% ipython --no-banner

In [1]: import numpy as np

In [2]: import numpy.linalg as la

In [3]: np.set_printoptions(precision=2, suppress=True, linewidth=100, floatmode="fixed")

In [4]: def rd(a):
   ...:     return np.round(a, 2) + 0
   ...: 

In [5]: data = np.loadtxt("w.csv", delimiter=",")

In [6]: data
Out[6]: 
array([[ 1.00, -2.00,  4.00, -8.00],
       [ 1.00, -1.00,  1.00, -1.00],
       [ 1.00,  0.00,  0.00,  0.00],
       [ 1.00,  1.00,  1.00,  1.00],
       [ 1.00,  2.00,  4.00,  8.00],
       [ 1.00,  3.00,  9.00, 27.00]])

In [7]: B = np.c_[data[:, :3] @ np.array([[3, 3, 3], [-3, 2, 1], [3, 0, -1]]), np.array([2, 5, 5, 5, 0, 2])]

In [8]: B
Out[8]: 
array([[21.00, -1.00, -3.00,  2.00],
       [ 9.00,  1.00,  1.00,  5.00],
       [ 3.00,  3.00,  3.00,  5.00],
       [ 3.00,  5.00,  3.00,  5.00],
       [ 9.00,  7.00,  1.00,  0.00],
       [21.00,  9.00, -3.00,  2.00]])

In [9]: la.matrix_rank(B)
Out[9]: np.int64(4)

In [10]: rd(la.norm(la.qr(data)[0].T @ B, axis=0) ** 2 / ((B ** 2).sum(axis=0) + 1e-12))
Out[10]: array([1.00, 1.00, 1.00, 0.94])

In [11]: np.diff(data, axis=0)
Out[11]: 
array([[ 0.00,  1.00, -3.00,  7.00],
       [ 0.00,  1.00, -1.00,  1.00],
       [ 0.00,  1.00,  1.00,  1.00],
       [ 0.00,  1.00,  3.00,  7.00],
       [ 0.00,  1.00,  5.00, 19.00]])

In [12]: data - data[0]
Out[12]: 
array([[ 0.00,  0.00,  0.00,  0.00],
       [ 0.00,  1.00, -3.00,  7.00],
       [ 0.00,  2.00, -4.00,  8.00],
       [ 0.00,  3.00, -3.00,  9.00],
       [ 0.00,  4.00,  0.00, 16.00],
       [ 0.00,  5.00,  5.00, 35.00]])

In [13]: la.rank(data)
Traceback (most recent call last):
  Cell In[13], line 1
    la.rank(data)
AttributeError: module 'numpy.linalg' has no attribute 'rank'


In [14]: data[:, 4]
Traceback (most recent call last):
  Cell In[14], line 1
    data[:, 4]
IndexError: index 4 is out of bounds for axis 1 with size 4


In [15]: x = np.array([2, 0, 1, 2])

In [16]: target = data @ x

In [17]: rd(la.pinv(data) @ data)
Out[17]: 
array([[1.00, 0.00, 0.00, 0.00],
       [0.00, 1.00, 0.00, 0.00],
       [0.00, 0.00, 1.00, 0.00],
       [0.00, 0.00, 0.00, 1.00]])

In [18]: target
Out[18]: array([-10.00,   1.00,   2.00,   5.00,  22.00,  65.00])

In [19]: rng = np.random.default_rng(64)

In [20]: target = target + 0.1 * rng.normal(size=6)

In [21]: rd(target)
Out[21]: array([-10.05,   0.98,   1.86,   5.06,  22.13,  65.12])

In [22]: b, *_ = la.lstsq(data, target)

In [23]: rd(data.T @ (target - data @ b))
Out[23]: array([0.00, 0.00, 0.00, 0.00])

In [24]: rd(b)
Out[24]: array([1.95, 0.07, 1.02, 1.99])

In [25]: proj = data @ la.solve(data.T @ data, data.T)

In [26]: np.trace(proj)
Out[26]: np.float64(4.0)

In [27]: np.allclose(proj @ proj, proj)
Out[27]: True

In [28]: la.matrix_rank(np.eye(6) - proj)
Out[28]: np.int64(2)

In [29]: rd(np.diag(proj))
Out[29]: array([0.96, 0.58, 0.46, 0.46, 0.58, 0.96])

In [30]: rd(proj)
Out[30]: 
array([[ 0.96,  0.13, -0.11, -0.03,  0.09, -0.03],
       [ 0.13,  0.58,  0.41,  0.02, -0.22,  0.09],
       [-0.11,  0.41,  0.46,  0.25,  0.02, -0.03],
       [-0.03,  0.02,  0.25,  0.46,  0.41, -0.11],
       [ 0.09, -0.22,  0.02,  0.41,  0.58,  0.13],
       [-0.03,  0.09, -0.03, -0.11,  0.13,  0.96]])

In [31]: rd((np.eye(6) - proj) @ data)
Out[31]: 
array([[0.00, 0.00, 0.00, 0.00],
       [0.00, 0.00, 0.00, 0.00],
       [0.00, 0.00, 0.00, 0.00],
       [0.00, 0.00, 0.00, 0.00],
       [0.00, 0.00, 0.00, 0.00],
       [0.00, 0.00, 0.00, 0.00]])

In [32]: rd(proj @ data[:, 1])
Out[32]: array([-2.00, -1.00,  0.00,  1.00,  2.00,  3.00])

In [33]: mat = np.tril(np.array([[2, 3, 1, 2, 1, 0],
    ...:     [2, 2, 2, 0, 0, 1],
    ...:     [1, 1, 0, 2, 0, 3],
    ...:     [1, 3, 0, 1, 3, 0],
    ...:     [1, 2, 2, 2, 1, 3],
    ...:     [3, 0, 1, 2, 0, 0]]), -1) + np.eye(6, dtype=int)

In [34]: mat
Out[34]: 
array([[1, 0, 0, 0, 0, 0],
       [2, 1, 0, 0, 0, 0],
       [1, 1, 1, 0, 0, 0],
       [1, 3, 0, 1, 0, 0],
       [1, 2, 2, 2, 1, 0],
       [3, 0, 1, 2, 0, 1]])

In [35]: r0 = np.array([2, 2, 4, 3, 1, 5])

In [36]: B = mat + np.outer(r0, np.eye(6)[0])

In [37]: B
Out[37]: 
array([[3.00, 0.00, 0.00, 0.00, 0.00, 0.00],
       [4.00, 1.00, 0.00, 0.00, 0.00, 0.00],
       [5.00, 1.00, 1.00, 0.00, 0.00, 0.00],
       [4.00, 3.00, 0.00, 1.00, 0.00, 0.00],
       [2.00, 2.00, 2.00, 2.00, 1.00, 0.00],
       [8.00, 0.00, 1.00, 2.00, 0.00, 1.00]])

In [38]: B = la.inv(mat)

In [39]: rd(la.det(mat) * B)
Out[39]: 
array([[  1.00,   0.00,   0.00,   0.00,   0.00,   0.00],
       [ -2.00,   1.00,   0.00,   0.00,   0.00,   0.00],
       [  1.00,  -1.00,   1.00,   0.00,   0.00,   0.00],
       [  5.00,  -3.00,   0.00,   1.00,   0.00,   0.00],
       [ -9.00,   6.00,  -2.00,  -2.00,   1.00,   0.00],
       [-14.00,   7.00,  -1.00,  -2.00,   0.00,   1.00]])

In [40]: rd(la.slogdet(mat)[0])
Out[40]: np.float64(1.0)

In [41]: rd(la.det(mat) * la.det(B))
Out[41]: np.float64(1.0)

In [42]: np.allclose(B, mat.T)
Out[42]: False

In [43]: rd(B)
Out[43]: 
array([[  1.00,   0.00,   0.00,   0.00,   0.00,   0.00],
       [ -2.00,   1.00,   0.00,   0.00,   0.00,   0.00],
       [  1.00,  -1.00,   1.00,   0.00,   0.00,   0.00],
       [  5.00,  -3.00,   0.00,   1.00,   0.00,   0.00],
       [ -9.00,   6.00,  -2.00,  -2.00,   1.00,   0.00],
       [-14.00,   7.00,  -1.00,  -2.00,   0.00,   1.00]])

In [44]: B = np.array([[-2, 1], [2, -3], [0, 3], [2, 3], [-3, 1], [-2, 2]])

In [45]: la.matrix_rank(mat @ B)
Out[45]: np.int64(2)

In [46]: B @ mat
Traceback (most recent call last):
  Cell In[46], line 1
    B @ mat
ValueError: matmul: Input operand 1 has a mismatch in its core dimension 0, with gufunc signature (n?,k),(k,m?)->(n?,m?) (size 6 is different from 2)


In [47]: mat @ B
Out[47]: 
array([[-2,  1],
       [-2, -1],
       [ 0,  1],
       [ 6, -5],
       [ 3,  8],
       [-4, 14]])

In [48]: np.einsum("ik,kj->ij", mat, B)
Out[48]: 
array([[-2,  1],
       [-2, -1],
       [ 0,  1],
       [ 6, -5],
       [ 3,  8],
       [-4, 14]])

In [49]: K = np.load("sample0.npy")

In [50]: K
Out[50]: 
array([[ 1.00,  3.00,  0.00,  0.00,  0.00,  0.00,  0.00,  0.00],
       [ 3.00,  2.00,  3.00,  0.00,  0.00,  0.00,  0.00,  0.00],
       [ 0.00,  3.00,  1.00,  3.00,  0.00,  0.00,  0.00,  0.00],
       [ 0.00,  0.00,  3.00, -3.00,  3.00,  0.00,  0.00,  0.00],
       [ 0.00,  0.00,  0.00,  3.00,  2.00,  3.00,  0.00,  0.00],
       [ 0.00,  0.00,  0.00,  0.00,  3.00,  1.00,  3.00,  0.00],
       [ 0.00,  0.00,  0.00,  0.00,  0.00,  3.00,  0.00,  3.00],
       [ 0.00,  0.00,  0.00,  0.00,  0.00,  0.00,  3.00,  0.00]])

In [51]: x = np.array([2, 1, 1, 0, 1, -1, 1, 0])

In [52]: target = K @ x

In [53]: b, lr = np.zeros(8), 1 / la.norm(K, 2) ** 2

In [54]: for i in range(30):
    ...:     b -= lr * K.T @ (K @ b - target)
    ...:     if i % 5 == 0: print(i, round(la.norm(K @ b - target), 2))
    ...: 
0 3.47
5 1.05
10 0.74
15 0.61
20 0.54
25 0.5

In [55]: rd(la.cond(K))
Out[55]: np.float64(12.53)

In [56]: def softmax(z):
    ...:     e = np.exp(z - z.max(axis=-1, keepdims=True))
    ...:     return e / e.sum(axis=-1, keepdims=True)
    ...: 

In [57]: rd(softmax(10 * K[6]))
Out[57]: array([0.00, 0.00, 0.00, 0.00, 0.00, 0.50, 0.00, 0.50])

In [58]: rd(softmax(K).sum(axis=1))
Out[58]: array([1.00, 1.00, 1.00, 1.00, 1.00, 1.00, 1.00, 1.00])

In [59]: scores = K @ K.T / np.sqrt(8)

In [60]: softmax(scores).round(6).argmax(axis=1)
Out[60]: array([0, 1, 2, 3, 4, 5, 6, 5])

In [61]: rd(softmax(scores + np.triu(np.full(scores.shape, -np.inf), 1)))
Out[61]: 
array([[1.00, 0.00, 0.00, 0.00, 0.00, 0.00, 0.00, 0.00],
       [0.01, 0.99, 0.00, 0.00, 0.00, 0.00, 0.00, 0.00],
       [0.03, 0.03, 0.94, 0.00, 0.00, 0.00, 0.00, 0.00],
       [0.00, 0.00, 0.00, 1.00, 0.00, 0.00, 0.00, 0.00],
       [0.00, 0.00, 0.01, 0.00, 0.99, 0.00, 0.00, 0.00],
       [0.00, 0.00, 0.00, 0.03, 0.03, 0.94, 0.00, 0.00],
       [0.00, 0.00, 0.00, 0.00, 0.04, 0.00, 0.95, 0.00],
       [0.02, 0.02, 0.02, 0.02, 0.02, 0.44, 0.02, 0.44]])

In [62]: B = K / np.sqrt((K ** 2).mean(axis=1, keepdims=True))

In [63]: rd(K - K.mean(axis=1, keepdims=True))
Out[63]: 
array([[ 0.50,  2.50, -0.50, -0.50, -0.50, -0.50, -0.50, -0.50],
       [ 2.00,  1.00,  2.00, -1.00, -1.00, -1.00, -1.00, -1.00],
       [-0.88,  2.12,  0.12,  2.12, -0.88, -0.88, -0.88, -0.88],
       [-0.38, -0.38,  2.62, -3.38,  2.62, -0.38, -0.38, -0.38],
       [-1.00, -1.00, -1.00,  2.00,  1.00,  2.00, -1.00, -1.00],
       [-0.88, -0.88, -0.88, -0.88,  2.12,  0.12,  2.12, -0.88],
       [-0.75, -0.75, -0.75, -0.75, -0.75,  2.25, -0.75,  2.25],
       [-0.38, -0.38, -0.38, -0.38, -0.38, -0.38,  2.62, -0.38]])

In [64]: la.matrix_rank(B) == la.matrix_rank(K)
Out[64]: np.True_

In [65]: K.reshape(2, -1)
Out[65]: 
array([[ 1.00,  3.00,  0.00,  0.00,  0.00,  0.00,  0.00,  0.00,  3.00,  2.00,  3.00,  0.00,  0.00,
         0.00,  0.00,  0.00,  0.00,  3.00,  1.00,  3.00,  0.00,  0.00,  0.00,  0.00,  0.00,  0.00,
         3.00, -3.00,  3.00,  0.00,  0.00,  0.00],
       [ 0.00,  0.00,  0.00,  3.00,  2.00,  3.00,  0.00,  0.00,  0.00,  0.00,  0.00,  0.00,  3.00,
         1.00,  3.00,  0.00,  0.00,  0.00,  0.00,  0.00,  0.00,  3.00,  0.00,  3.00,  0.00,  0.00,
         0.00,  0.00,  0.00,  0.00,  3.00,  0.00]])

In [66]: K.ravel(order="F")
Out[66]: 
array([ 1.00,  3.00,  0.00,  0.00,  0.00,  0.00,  0.00,  0.00,  3.00,  2.00,  3.00,  0.00,  0.00,
        0.00,  0.00,  0.00,  0.00,  3.00,  1.00,  3.00,  0.00,  0.00,  0.00,  0.00,  0.00,  0.00,
        3.00, -3.00,  3.00,  0.00,  0.00,  0.00,  0.00,  0.00,  0.00,  3.00,  2.00,  3.00,  0.00,
        0.00,  0.00,  0.00,  0.00,  0.00,  3.00,  1.00,  3.00,  0.00,  0.00,  0.00,  0.00,  0.00,
        0.00,  3.00,  0.00,  3.00,  0.00,  0.00,  0.00,  0.00,  0.00,  0.00,  3.00,  0.00])

In [67]: T = K.reshape(8, 2, -1)

In [68]: T[:, 0]
Out[68]: 
array([[ 1.00,  3.00,  0.00,  0.00],
       [ 3.00,  2.00,  3.00,  0.00],
       [ 0.00,  3.00,  1.00,  3.00],
       [ 0.00,  0.00,  3.00, -3.00],
       [ 0.00,  0.00,  0.00,  3.00],
       [ 0.00,  0.00,  0.00,  0.00],
       [ 0.00,  0.00,  0.00,  0.00],
       [ 0.00,  0.00,  0.00,  0.00]])

In [69]: np.swapaxes(T, 1, 2)[7]
Out[69]: 
array([[0.00, 0.00],
       [0.00, 0.00],
       [0.00, 3.00],
       [0.00, 0.00]])

In [70]: T.shape
Out[70]: (8, 2, 4)

In [71]: T.sum(axis=1)
Out[71]: 
array([[ 1.00,  3.00,  0.00,  0.00],
       [ 3.00,  2.00,  3.00,  0.00],
       [ 0.00,  3.00,  1.00,  3.00],
       [ 3.00,  0.00,  3.00, -3.00],
       [ 2.00,  3.00,  0.00,  3.00],
       [ 3.00,  1.00,  3.00,  0.00],
       [ 0.00,  3.00,  0.00,  3.00],
       [ 0.00,  0.00,  3.00,  0.00]])

In [72]: np.einsum("ihd,ihd->ih", T, T)
Out[72]: 
array([[10.00,  0.00],
       [22.00,  0.00],
       [19.00,  0.00],
       [18.00,  9.00],
       [ 9.00, 13.00],
       [ 0.00, 19.00],
       [ 0.00, 18.00],
       [ 0.00,  9.00]])

In [73]: B = K + rng.integers(-2, 3, (8, 7)) @ rng.integers(-2, 3, (7, 8))

In [74]: B
Out[74]: 
array([[  8.00,   7.00,  -1.00,   1.00,   3.00,   0.00,  -6.00,   1.00],
       [ -4.00,   0.00,   8.00,   3.00,   2.00,   1.00,   3.00,   4.00],
       [  1.00,   7.00,  -5.00,  -6.00,   2.00,   3.00,   0.00,  -2.00],
       [ -3.00,  -5.00,  11.00,   5.00,   1.00,  -1.00,   4.00,   3.00],
       [  0.00,  10.00,   2.00,   3.00,   6.00,   0.00,   0.00,   5.00],
       [  4.00,  -6.00, -12.00, -10.00,  -1.00,  -1.00,   3.00, -12.00],
       [ 11.00,   4.00,  -4.00,  -7.00,   2.00,   6.00,   2.00,  -2.00],
       [ -3.00,   8.00,   6.00,   5.00,   3.00,   0.00,   0.00,  10.00]])

In [75]: rd(la.svd(B - K, compute_uv=False))
Out[75]: array([32.24, 20.68, 10.61,  8.22,  5.41,  2.48,  0.70,  0.00])

In [76]: F = np.load("layer6.npy")

In [77]: F
Out[77]: 
array([[1, 1, 0, 1, 0],
       [1, 1, 0, 1, 0],
       [0, 0, 0, 0, 0],
       [1, 1, 0, 1, 0],
       [0, 0, 0, 0, 0]])

In [78]: idx = rng.permutation(5)

In [79]: idx
Out[79]: array([4, 0, 2, 1, 3])

In [80]: B = F[idx][:, idx]

In [81]: np.trace(B)
Out[81]: np.int64(3)

In [82]: B
Out[82]: 
array([[0, 0, 0, 0, 0],
       [0, 1, 0, 1, 1],
       [0, 0, 0, 0, 0],
       [0, 1, 0, 1, 1],
       [0, 1, 0, 1, 1]])

In [83]: la.cond(F) > 100
Out[83]: np.True_

In [84]: rd(la.norm(F, 2) / la.norm(F))
Out[84]: np.float64(1.0)

In [85]: M = np.load("case2.npy")

In [86]: M
Out[86]: 
array([[ 1,  1,  4,  5,  0,  3,  4,  1,  1,  5,  2],
       [ 4,  1,  4,  4,  0,  3,  0,  2,  0,  2,  0],
       [ 0,  0,  5,  5,  4,  0,  1,  4,  0,  4,  4],
       [ 0,  4,  4,  1,  4,  2,  2,  0,  5,  2,  0],
       [ 0,  2,  5,  2,  3,  5,  3,  4,  4,  2,  2],
       [ 5,  4,  3,  4,  4,  4,  3,  2,  1,  4,  4],
       [ 0,  4,  3,  0,  1,  4,  4,  0,  1,  2,  0],
       [13,  4, 16, 17,  0, 12,  4,  7,  1, 11,  2]])

In [87]: r0 = np.array([-1, -2])

In [88]: np.correlate(M[6], M[1], "full")
Out[88]: array([ 0,  0,  8,  6,  8,  8, 20, 19, 24, 41, 32, 37, 36, 36, 30, 24, 28,  9,  6,  8,  0])

In [89]: r0, v = data[5], data[3]

In [90]: r0 @ r0
Out[90]: np.float64(820.0)

In [91]: r0 @ v
Out[91]: np.float64(40.0)

In [92]: p = (r0 @ v) / (r0 @ r0) * r0

In [93]: rd((v - p) @ r0)
Out[93]: np.float64(0.0)

In [94]: rd(p)
Out[94]: array([0.05, 0.15, 0.44, 1.32])

In [95]: rd(v - p)
Out[95]: array([ 0.95,  0.85,  0.56, -0.32])

In [96]: rd(la.norm(r0 + v) ** 2 + la.norm(r0 - v) ** 2)
Out[96]: np.float64(1648.0)
